$ python -q
>>> import numpy as np
>>> import numpy.linalg as la
>>> np.set_printoptions(precision=2, suppress=True, linewidth=140, sign=" ")
>>> X = np.load("mat.npy")
>>> X
array([[  2,   3,   4,   5],
       [  6,   7,   8,   9],
       [ 10,  11,  12,  13],
       [ 14,  15,  16,  17]])
>>> np.round(la.det(X.T), 2)
np.float64(0.0)
>>> np.round(np.poly(X), 2) + 0
array([  1., -38., -80.,   0.,   0.])
>>> round(la.eigvals(X).sum().real, 2)
np.float64(38.0)
>>> Uu, sv, VT = la.svd(X)
>>> vecs = VT[:(sv > 1e-8).sum()]
>>> rng = np.random.default_rng(10746)
>>> x = X[3] + 2 * X[1] + rng.integers(2) * np.eye(4)[2]
>>> x
array([ 26.,  29.,  32.,  35.])
>>> la.matrix_rank(np.vstack([X, x]))
np.int64(2)
>>> A = np.load("m.npy")
>>> A
array([[ 4, -4,  1,  1],
       [ 1,  4, -4,  1],
       [ 1,  1,  4, -4],
       [-4,  1,  1,  4]])
>>> hat = np.triu(np.array([[-1, 0, -1, -1], [0, -1, -2, 0], [1, 1, 2, -2], [1, 2, 2, -1]]), 1) + np.eye(4)
>>> other = hat @ A @ la.inv(hat)
>>> other
array([[  7.,  -6.,  -9., -10.],
       [ -1.,   2.,  -9., -10.],
       [  9.,  -1.,   9.,  15.],
       [ -4.,   1.,  -1.,  -2.]])
>>> la.matrix_rank(other)
np.int64(4)
>>> np.round(la.det(other), 2)
np.float64(544.0)
>>> Q = other.astype(float).copy()
>>> for j in range(4):
...     Q[:, j] -= Q[:, :j] @ (Q[:, :j].T @ Q[:, j])
...     Q[:, j] /= la.norm(Q[:, j])
... 
>>> np.round(Q.T @ Q, 2) + 0
array([[ 1.,  0.,  0.,  0.],
       [ 0.,  1.,  0.,  0.],
       [ 0.,  0.,  1.,  0.],
       [ 0.,  0.,  0.,  1.]])
>>> rank = la.matrix_rank(X)
>>> rank
np.int64(2)
>>> ns = la.svd(X)[2][rank:].T
>>> ns @ ns.T
array([[ 0.3, -0.4, -0.1,  0.2],
       [-0.4,  0.7, -0.2, -0.1],
       [-0.1, -0.2,  0.7, -0.4],
       [ 0.2, -0.1, -0.4,  0.3]])
>>> M = np.array([[-0.95, 3.0, 1.0, 3.0],
...     [-1.0, 0.05, -1.0, 0.0],
...     [2.0, -1.0, 2.05, -1.0],
...     [-1.0, 3.0, 1.0, 3.05]])
>>> t3 = np.stack([M, 5 * M, M[::-1]])
>>> np.einsum("bij,cij->bc", t3, t3)
array([[   52.41,   262.05,    32.  ],
       [  262.05,  1310.25,   160.  ],
       [   32.  ,   160.  ,    52.41]])
>>> t3.shape
(3, 4, 4)
>>> la.matrix_rank(t3.reshape(3, -1))
np.int64(2)
>>> hat = np.triu(np.array([[2, 0, 1, 2], [0, 2, 1, 2], [1, 2, 2, 1], [0, 0, 2, 0]]), 1) + np.eye(4)
>>> other = hat @ M @ la.inv(hat)
>>> round(la.det(other), 2)
np.float64(0.11)
>>> other
array([[-0.95,  8.  , -2.  , -4.  ],
       [-1.  ,  5.05, -1.  , -2.  ],
       [ 1.  ,  2.  ,  0.05, -4.  ],
       [-1.  ,  3.  , -1.  ,  0.05]])
>>> la.matrix_rank(other)
np.int64(4)
>>> np.poly(other)
array([ 1.  , -4.2 ,  5.62, -2.53,  0.11])
>>> other = np.array([[1, 2], [1, -1]])
>>> basis = np.kron(other, M)
>>> basis
array([[-0.95,  3.  ,  1.  ,  3.  , -1.9 ,  6.  ,  2.  ,  6.  ],
       [-1.  ,  0.05, -1.  ,  0.  , -2.  ,  0.1 , -2.  ,  0.  ],
       [ 2.  , -1.  ,  2.05, -1.  ,  4.  , -2.  ,  4.1 , -2.  ],
       [-1.  ,  3.  ,  1.  ,  3.05, -2.  ,  6.  ,  2.  ,  6.1 ],
       [-0.95,  3.  ,  1.  ,  3.  ,  0.95, -3.  , -1.  , -3.  ],
       [-1.  ,  0.05, -1.  ,  0.  ,  1.  , -0.05,  1.  , -0.  ],
       [ 2.  , -1.  ,  2.05, -1.  , -2.  ,  1.  , -2.05,  1.  ],
       [-1.  ,  3.  ,  1.  ,  3.05,  1.  , -3.  , -1.  , -3.05]])
>>> np.round(la.norm(basis, 2), 2), round(float(la.norm(other, 2) * la.norm(M, 2)), 2)
(np.float64(15.0), 15.0)
>>> la.matrix_rank(basis)
np.int64(8)
>>> f = np.array([2, 6, -1])
>>> W0 = -3 * np.eye(3) + np.outer(f, f)
>>> W0
array([[ 1., 12., -2.],
       [12., 33., -6.],
       [-2., -6., -2.]])
>>> np.trace(W0)
np.float64(32.0)
>>> np.sort(np.abs(la.eigvals(W0)))
array([  3.,   3.,  38.])
>>> W0 @ W0
array([[ 149.,  420.,  -70.],
       [ 420., 1269., -210.],
       [ -70., -210.,   44.]])
>>> (W0 - W0.T) / 2
array([[ 0.,  0.,  0.],
       [ 0.,  0.,  0.],
       [ 0.,  0.,  0.]])
>>> np.allclose(W0, W0.T)
True
>>> round(np.abs(la.eigvals(W0)).max(), 2)
np.float64(38.0)
>>> mat = np.load("arr.npy")
>>> mat
array([[  5,   6,   7,   8],
       [  9,  10,  11,  12],
       [ 13,  14,  15,  16],
       [ 17,  18,  19,  20]])
>>> np.argsort(-la.norm(mat, axis=0).round(6), kind="stable")[:3]
array([ 3,  2,  1])
>>> la.matrix_rank(mat, rtol=0.1)
np.int64(1)
